$ python -q
>>> import numpy as np
>>> np.set_printoptions(precision=2, suppress=True, linewidth=200, legacy="1.25")
>>> rnd = lambda a: np.round(a, 2) + 0
>>> M = np.load("test8.npy")
>>> M
array([[0, 0, 0, 1],
       [0, 0, 0, 1],
       [0, 0, 0, 0],
       [1, 1, 0, 0]])
>>> proj = np.triu(np.array([[-3, -4, 1, 0], [5, -2, -1, 1], [5, -3, -4, -4], [0, -2, 0, -3]]), 1) + np.eye(4)
>>> out = proj @ M @ np.linalg.inv(proj)
>>> out
array([[  0.,   0.,   0.,  -3.],
       [  1.,   5.,   4.,  12.],
       [ -4., -20., -16., -44.],
       [  1.,   5.,   4.,  11.]])
>>> np.linalg.matrix_rank(out)
2
>>> proj @ M - M @ proj
array([[ 0.,  0.,  0., -4.],
       [ 1.,  1.,  0.,  0.],
       [-4., -4.,  0.,  0.],
       [ 0.,  4.,  0., -1.]])
>>> np.trace(out), np.trace(M)
(0.0, 0)
>>> vec = np.array([1, 9, 6, 7])
>>> a = np.maximum(M @ vec, 0)
>>> a
array([ 7,  7,  0, 10])
>>> np.maximum(M @ vec, 0) - np.maximum(-M @ vec, 0)
array([ 7,  7,  0, 10])
>>> def softmax(z):
...     e = np.exp(z - z.max(axis=-1, keepdims=True))
...     return e / e.sum(axis=-1, keepdims=True)
... 
>>> softmax(M).sum(axis=1)
array([1., 1., 1., 1.])
>>> rnd(softmax(10 * M[0]))
array([0., 0., 0., 1.])
>>> att = M @ M.T / np.sqrt(4)
>>> rnd(softmax(att + np.triu(np.full(att.shape, -np.inf), 1)))
array([[1.  , 0.  , 0.  , 0.  ],
       [0.5 , 0.5 , 0.  , 0.  ],
       [0.33, 0.33, 0.33, 0.  ],
       [0.17, 0.17, 0.17, 0.48]])
>>> rnd(softmax(att)[0] @ M)
array([0.19, 0.19, 0.  , 0.62])
>>> softmax(att).round(6).argmax(axis=1)
array([0, 0, 0, 3])
>>> rnd(softmax(att))
array([[0.31, 0.31, 0.19, 0.19],
       [0.31, 0.31, 0.19, 0.19],
       [0.25, 0.25, 0.25, 0.25],
       [0.17, 0.17, 0.17, 0.48]])
>>> evals, V = np.linalg.eigh(M)
>>> rnd(np.linalg.svd(M, compute_uv=False))
array([1.41, 1.41, 0.  , 0.  ])
>>> np.unique(evals.round(6) + 0, return_counts=True)[1]
array([1, 2, 1])
>>> (evals > 1e-8).sum(), (evals < -1e-8).sum()
(1, 1)
>>> rnd(V.T @ M @ V)
array([[-1.41,  0.  ,  0.  ,  0.  ],
       [ 0.  ,  0.  ,  0.  ,  0.  ],
       [ 0.  ,  0.  ,  0.  ,  0.  ],
       [ 0.  ,  0.  ,  0.  ,  1.41]])
>>> rnd(V.T @ V)
array([[1., 0., 0., 0.],
       [0., 1., 0., 0.],
       [0., 0., 1., 0.],
       [0., 0., 0., 1.]])
>>> rnd(np.linalg.eigvalsh(M + -3 * np.eye(4)))
array([-4.41, -3.  , -3.  , -1.59])
>>> evals, V = np.linalg.eigh(M)
>>> vec = np.array([-1, -2, 6, -5])
>>> rnd(vec @ M @ vec / (vec @ vec)), rnd(evals[0]), rnd(evals[-1])
(0.45, -1.41, 1.41)
>>> rnd(V * np.maximum(evals, 0) @ V.T)
array([[0.35, 0.35, 0.  , 0.5 ],
       [0.35, 0.35, 0.  , 0.5 ],
       [0.  , 0.  , 0.  , 0.  ],
       [0.5 , 0.5 , 0.  , 0.71]])
>>> np.abs(M).sum(axis=1).max(), rnd(np.abs(evals).max())
(2, 1.41)
>>> (np.sign(V[:, -1].round(6)) == np.sign(V[0, -1].round(6))).astype(int)
array([1, 1, 0, 1])
>>> rnd(np.linalg.eigvalsh(M[1:, 1:]))
array([-1.,  0.,  1.])
>>> rnd(V * np.abs(evals) @ V.T)
array([[0.71, 0.71, 0.  , 0.  ],
       [0.71, 0.71, 0.  , 0.  ],
       [0.  , 0.  , 0.  , 0.  ],
       [0.  , 0.  , 0.  , 1.41]])
>>> vec @ M @ vec
30
>>> mat = np.array([[-1.3, 1.2, -1.2, 1.1, 0.3, 1.3, 0.2],
...     [1.0, -0.1, -1.0, 1.7, 0.1, -0.9, -0.1],
...     [0.2, -0.5, -1.0, -1.0, 0.8, -0.3, 0.3],
...     [-0.4, -0.7, 0.0, 0.1, 0.0, 0.3, -0.6]])
>>> mat
array([[-1.3,  1.2, -1.2,  1.1,  0.3,  1.3,  0.2],
       [ 1. , -0.1, -1. ,  1.7,  0.1, -0.9, -0.1],
       [ 0.2, -0.5, -1. , -1. ,  0.8, -0.3,  0.3],
       [-0.4, -0.7,  0. ,  0.1,  0. ,  0.3, -0.6]])
>>> blk = np.stack([mat, 3 * mat, mat[::-1]])
>>> (blk @ mat.T).shape
(3, 4, 4)
>>> rnd(np.einsum("bij,cij->bc", blk, blk))
array([[ 17.55,  52.65,  -0.14],
       [ 52.65, 157.95,  -0.42],
       [ -0.14,  -0.42,  17.55]])
>>> rnd(np.linalg.norm(blk, axis=(1, 2)))
array([ 4.19, 12.57,  4.19])
>>> r0, g = mat[0], mat[3]
>>> rnd(r0 @ g)
0.06
>>> pr = (r0 @ g) / (r0 @ r0) * r0
>>> rnd((g - pr) @ r0)
0.0
>>> rnd(pr)
array([-0.01,  0.01, -0.01,  0.01,  0.  ,  0.01,  0.  ])
>>> rnd(np.linalg.norm(r0 + g) ** 2 + np.linalg.norm(r0 - g) ** 2)
17.42
>>> rnd(g - pr)
array([-0.39, -0.71,  0.01,  0.09,  0.  ,  0.29, -0.6 ])
>>> np.linalg.matrix_rank(np.outer(r0, g))
1
>>> C2 = mat.T @ mat
>>> (mat @ mat.T).shape
(4, 4)
>>> rnd(np.trace(C2)), rnd((mat ** 2).sum())
(17.55, 17.55)
>>> rnd(np.diag(C2))
array([2.89, 2.19, 3.44, 5.11, 0.74, 2.68, 0.5 ])
>>> np.allclose(C2, C2.T)
True
>>> np.linalg.matrix_rank(C2)
4
>>> out = np.array([[1, 3], [-2, -2], [1, -1], [2, -2], [-2, 0], [2, 1], [-3, 3]])
>>> np.linalg.matrix_rank(mat @ out)
2
>>> rnd(np.einsum("ij,ij->i", mat, mat))
array([7.6 , 5.73, 3.11, 1.11])
>>> rnd(np.einsum("ik,kj->ji", mat, out))
array([[-1.3,  1.9, -4.9,  3.6],
       [-5.4, -0.4,  5.2, -1.5]])
>>> np.vstack([mat, out.T]).shape
(6, 7)
>>> np.linalg.matrix_rank(np.vstack([mat, out.T]))
6
>>> data = np.load("run18.npy")
>>> data
array([[-2,  2,  0,  0],
       [-1,  2,  0,  0],
       [ 0,  0, -2,  2],
       [ 0,  0, -1,  2]])
>>> r0 = np.array([-1, 3, 2])
>>> rnd(np.cross(mat[2, :3], mat[3, :3]))
array([-0.7 ,  0.4 , -0.34])
>>> rnd(np.convolve(mat[2], r0))
array([-0.2,  1.1, -0.1, -3. , -5.8,  0.7,  0.4,  0.3,  0.6])
>>> rnd(np.correlate(mat[2], mat[3], "full"))
array([-0.12,  0.36,  0.45,  0.32, -0.83,  0.18, -0.1 ,  1.07,  1.07, -0.13, -0.11, -0.09, -0.12])
>>> q, r_ = np.linalg.qr(data)
>>> rnd(np.abs(np.diag(r_)))
array([2.24, 0.89, 2.24, 0.89])
>>> rnd(abs(r_[0, 0])), rnd(np.linalg.norm(data[:, 0]))
(2.24, 2.24)
>>> np.allclose(r_.T @ r_, data.T @ data)
True
>>> vec = np.array([0, 1, 1, 1])
>>> y = data @ vec
>>> y
array([2, 2, 0, 1])
>>> rnd(np.linalg.solve(data.T, data[0]))
array([1., 0., 0., 0.])
>>> E = np.load("out12.npy")
>>> rnd(E)
array([[0.22, 0.11, 0.11, 0.11, 0.11, 0.22, 0.11],
       [0.2 , 0.3 , 0.1 , 0.  , 0.1 , 0.2 , 0.1 ],
       [0.22, 0.  , 0.11, 0.11, 0.22, 0.22, 0.11],
       [0.  , 0.22, 0.11, 0.22, 0.22, 0.22, 0.  ],
       [0.11, 0.22, 0.11, 0.  , 0.11, 0.22, 0.22],
       [0.14, 0.  , 0.  , 0.14, 0.14, 0.43, 0.14],
       [0.  , 0.11, 0.22, 0.11, 0.22, 0.22, 0.11]])
>>> q, V = np.linalg.qr(E[:, :6])[0], np.linalg.qr(E[:, 6:])[0]
>>> sv = np.linalg.svd(q.T @ V, compute_uv=False)
>>> rnd(np.degrees(np.arccos(sv.clip(0, 1))))
array([13.26])
>>> (sv > 0.9).sum()
1
>>> m1 = np.loadtxt("layer0.csv", delimiter=",")
>>> rnd(m1)
array([[0.07, 0.07, 0.2 , 0.07, 0.07, 0.07, 0.07],
       [0.07, 0.07, 0.2 , 0.07, 0.07, 0.07, 0.07],
       [0.2 , 0.2 , 0.6 , 0.2 , 0.2 , 0.2 , 0.2 ],
       [0.07, 0.07, 0.2 , 0.07, 0.07, 0.07, 0.07],
       [0.07, 0.07, 0.2 , 0.07, 0.07, 0.07, 0.07],
       [0.07, 0.07, 0.2 , 0.07, 0.07, 0.07, 0.07],
       [0.07, 0.07, 0.2 , 0.07, 0.07, 0.07, 0.07]])
>>> evals, V = np.linalg.eigh(m1)
>>> vec = np.array([0, -1, 0, -2, -1, 0, 1])
>>> rnd(V * np.maximum(evals, 0) @ V.T)
array([[0.07, 0.07, 0.2 , 0.07, 0.07, 0.07, 0.07],
       [0.07, 0.07, 0.2 , 0.07, 0.07, 0.07, 0.07],
       [0.2 , 0.2 , 0.6 , 0.2 , 0.2 , 0.2 , 0.2 ],
       [0.07, 0.07, 0.2 , 0.07, 0.07, 0.07, 0.07],
       [0.07, 0.07, 0.2 , 0.07, 0.07, 0.07, 0.07],
       [0.07, 0.07, 0.2 , 0.07, 0.07, 0.07, 0.07],
       [0.07, 0.07, 0.2 , 0.07, 0.07, 0.07, 0.07]])
>>> (np.sign(V[:, -1].round(6)) == np.sign(V[0, -1].round(6))).astype(int)
array([1, 1, 1, 1, 1, 1, 1])
>>> rnd(vec @ m1 @ vec / (vec @ vec)), rnd(evals[0]), rnd(evals[-1])
(0.09, 0.0, 1.0)
>>> rnd(np.abs(m1).sum(axis=1).max()), rnd(np.abs(evals).max())
(1.8, 1.0)
>>> K = np.load("dump.npy")
>>> K
array([[  5.  ,   7.46,  -2.54,  13.76,  10.61,   1.61,   7.61,  -7.  ],
       [  5.  ,   4.42,  -5.58,   9.78,   7.1 ,  -1.9 ,   4.1 ,  -7.  ],
       [  5.  ,   1.93,  -8.07,   7.09,   4.51,  -4.49,   1.51,  -7.  ],
       [  5.  ,   3.09,  -6.91,   7.94,   5.52,  -3.48,   2.52,  -7.  ],
       [  5.  ,   2.81,  -7.19,   8.63,   5.72,  -3.28,   2.72,  -7.  ],
       [  5.  ,   4.03,  -5.97,   9.38,   6.71,  -2.29,   3.71,  -7.  ],
       [  5.  ,   0.05,  -9.95,   4.38,   2.21,  -6.79,  -0.79,  -7.  ],
       [  5.  ,   3.14,  -6.86,   6.  ,   4.57,  -4.43,   1.57,  -7.  ],
       [  5.  ,   6.62,  -3.38,   9.55,   8.08,  -0.92,   5.08,  -7.  ],
       [  5.  ,  -1.57, -11.57,   4.6 ,   1.52,  -7.48,  -1.48,  -7.  ],
       [  5.  ,   1.85,  -8.15,   7.57,   4.71,  -4.29,   1.71,  -7.  ],
       [  5.  ,   4.68,  -5.32,  10.46,   7.57,  -1.43,   4.57,  -7.  ],
       [  5.  ,   1.66,  -8.34,   4.86,   3.26,  -5.74,   0.26,  -7.  ],
       [  5.  ,   5.45,  -4.55,   7.25,   6.35,  -2.65,   3.35,  -7.  ],
       [  5.  ,   2.33,  -7.67,   6.43,   4.38,  -4.62,   1.38,  -7.  ],
       [  5.  ,   0.55,  -9.45,   5.72,   3.14,  -5.86,   0.14,  -7.  ],
       [  5.  ,   4.9 ,  -5.1 ,   9.81,   7.35,  -1.65,   4.35,  -7.  ],
       [  5.  ,   2.7 ,  -7.3 ,   4.95,   3.82,  -5.18,   0.82,  -7.  ],
       [  5.  ,   1.82,  -8.18,   8.89,   5.36,  -3.64,   2.36,  -7.  ],
       [  5.  ,   4.14,  -5.86,   8.51,   6.32,  -2.68,   3.32,  -7.  ],
       [  5.  ,   4.08,  -5.92,   4.43,   4.25,  -4.75,   1.25,  -7.  ],
       [  5.  ,   5.05,  -4.95,   8.68,   6.87,  -2.13,   3.87,  -7.  ],
       [  5.  ,   3.45,  -6.55,   6.25,   4.85,  -4.15,   1.85,  -7.  ],
       [  5.  ,   3.53,  -6.47,   3.77,   3.65,  -5.35,   0.65,  -7.  ],
       [  5.  ,   6.9 ,  -3.1 ,  12.02,   9.46,   0.46,   6.46,  -7.  ],
       [  5.  ,   3.28,  -6.72,   7.1 ,   5.19,  -3.81,   2.19,  -7.  ],
       [  5.  ,   2.11,  -7.89,   3.22,   2.66,  -6.34,  -0.34,  -7.  ],
       [  5.  ,  -0.8 , -10.8 ,   4.47,   1.84,  -7.16,  -1.16,  -7.  ],
       [  5.  ,   5.75,  -4.25,  10.5 ,   8.13,  -0.87,   5.13,  -7.  ],
       [  5.  ,   2.87,  -7.13,   7.48,   5.17,  -3.83,   2.17,  -7.  ],
       [  5.  ,   4.1 ,  -5.9 ,  10.68,   7.39,  -1.61,   4.39,  -7.  ],
       [  5.  ,   5.15,  -4.85,   7.29,   6.22,  -2.78,   3.22,  -7.  ],
       [  5.  ,  -1.62, -11.62,   0.73,  -0.44,  -9.44,  -3.44,  -7.  ],
       [  5.  ,   4.66,  -5.34,   9.58,   7.12,  -1.88,   4.12,  -7.  ],
       [  5.  ,   5.64,  -4.36,   7.84,   6.74,  -2.26,   3.74,  -7.  ],
       [  5.  ,   1.41,  -8.59,   5.78,   3.59,  -5.41,   0.59,  -7.  ],
       [  5.  ,   0.53,  -9.47,   7.86,   4.2 ,  -4.8 ,   1.2 ,  -7.  ],
       [  5.  ,   3.19,  -6.81,   5.76,   4.48,  -4.52,   1.48,  -7.  ],
       [  5.  ,   3.25,  -6.75,   7.92,   5.59,  -3.41,   2.59,  -7.  ],
       [  5.  ,   1.5 ,  -8.5 ,   7.13,   4.32,  -4.68,   1.32,  -7.  ]])
>>> rnd(np.linalg.det(data.T))
4.0
>>> np.kron(np.eye(2, dtype=int), data)
array([[-2,  2,  0,  0,  0,  0,  0,  0],
       [-1,  2,  0,  0,  0,  0,  0,  0],
       [ 0,  0, -2,  2,  0,  0,  0,  0],
       [ 0,  0, -1,  2,  0,  0,  0,  0],
       [ 0,  0,  0,  0, -2,  2,  0,  0],
       [ 0,  0,  0,  0, -1,  2,  0,  0],
       [ 0,  0,  0,  0,  0,  0, -2,  2],
       [ 0,  0,  0,  0,  0,  0, -1,  2]])
>>> rnd(np.linalg.det(2 * data)), rnd(np.linalg.det(data))
(64.0, 4.0)
>>> rnd(np.linalg.eigvals(data))
array([-1.41,  1.41, -1.41,  1.41])
>>> np.einsum("ij,ji->", data, data)
8
>>> rnd(np.poly(data))
array([ 1.,  0., -4.,  0.,  4.])
>>> rnd(np.linalg.det(data[::-1]))
4.0
>>> rnd(np.linalg.eigvals(data).sum().real)
0.0
>>> np.linalg.lstsq(K[:-1].T, K[-1])[2]
4
>>> try:
...     np.linalg.inv(K)
... except np.linalg.LinAlgError as e:
...     print(e)
... 
Last 2 dimensions of the array must be square
>>> r0 = np.array([1, 3])
>>> rnd(np.cross(K[10, :3], K[29, :3]))
array([10.2, -5.1,  5.1])
>>> r = np.linalg.matrix_rank(K)
>>> r
4
>>> N = np.linalg.svd(K)[2][r:].T
>>> rnd(N @ N.T)
array([[ 0.85, -0.15,  0.15,  0.  , -0.12,  0.15, -0.03,  0.21],
       [-0.15,  0.35, -0.35,  0.  , -0.12,  0.15, -0.03,  0.21],
       [ 0.15, -0.35,  0.35,  0.  ,  0.12, -0.15,  0.03, -0.21],
       [ 0.  ,  0.  ,  0.  ,  0.  ,  0.  ,  0.  ,  0.  ,  0.  ],
       [-0.12, -0.12,  0.12,  0.  ,  0.57, -0.21, -0.36,  0.17],
       [ 0.15,  0.15, -0.15,  0.  , -0.21,  0.52, -0.3 , -0.21],
       [-0.03, -0.03,  0.03,  0.  , -0.36, -0.3 ,  0.66,  0.04],
       [ 0.21,  0.21, -0.21,  0.  ,  0.17, -0.21,  0.04,  0.7 ]])
>>> np.linalg.matrix_rank(K.T @ K), np.linalg.matrix_rank(K @ K.T)
(4, 4)
>>> np.allclose(K @ N, 0)
True
>>> [int(np.linalg.matrix_rank(np.delete(K, i, axis=0))) for i in range(40)]
[4, 4, 4, 4, 4, 4, 4, 4, 4, 4, 4, 4, 4, 4, 4, 4, 4, 4, 4, 4, 4, 4, 4, 4, 4, 4, 4, 4, 4, 4, 4, 4, 4, 4, 4, 4, 4, 4, 4, 4]
>>> feats = np.load("arr.npy")
>>> feats
array([[-2,  0, -3,  0,  0,  3,  0,  0,  0,  0],
       [ 0,  0,  0,  0,  0,  0,  0,  0,  0, -2],
       [ 0,  0,  0,  0,  0, -3,  0,  0, -2,  0],
       [ 0,  0,  0,  0,  0, -1, -2,  0,  2,  0],
       [ 2, -3,  0,  0,  3,  0, -3,  0, -3,  0],
       [ 3,  0,  0,  0,  0, -3,  0,  3,  0,  0]])
>>> blk = np.stack([feats, -2 * feats, feats[::-1]])
>>> blk.sum(axis=0)
array([[ 5,  0,  3,  0,  0, -6,  0,  3,  0,  0],
       [ 2, -3,  0,  0,  3,  0, -3,  0, -3,  2],
       [ 0,  0,  0,  0,  0,  2, -2,  0,  4,  0],
       [ 0,  0,  0,  0,  0, -2,  2,  0, -4,  0],
       [-2,  3,  0,  0, -3,  0,  3,  0,  3, -2],
       [-5,  0, -3,  0,  0,  6,  0, -3,  0,  0]])
>>> rnd(np.linalg.norm(blk, axis=(1, 2)))
array([10.72, 21.45, 10.72])
>>> np.einsum("bij,cij->bc", blk, blk)
array([[ 115, -230,  -32],
       [-230,  460,   64],
       [ -32,   64,  115]])
>>> np.linalg.matrix_rank(blk)
array([6, 6, 6])
>>> blk.shape
(3, 6, 10)
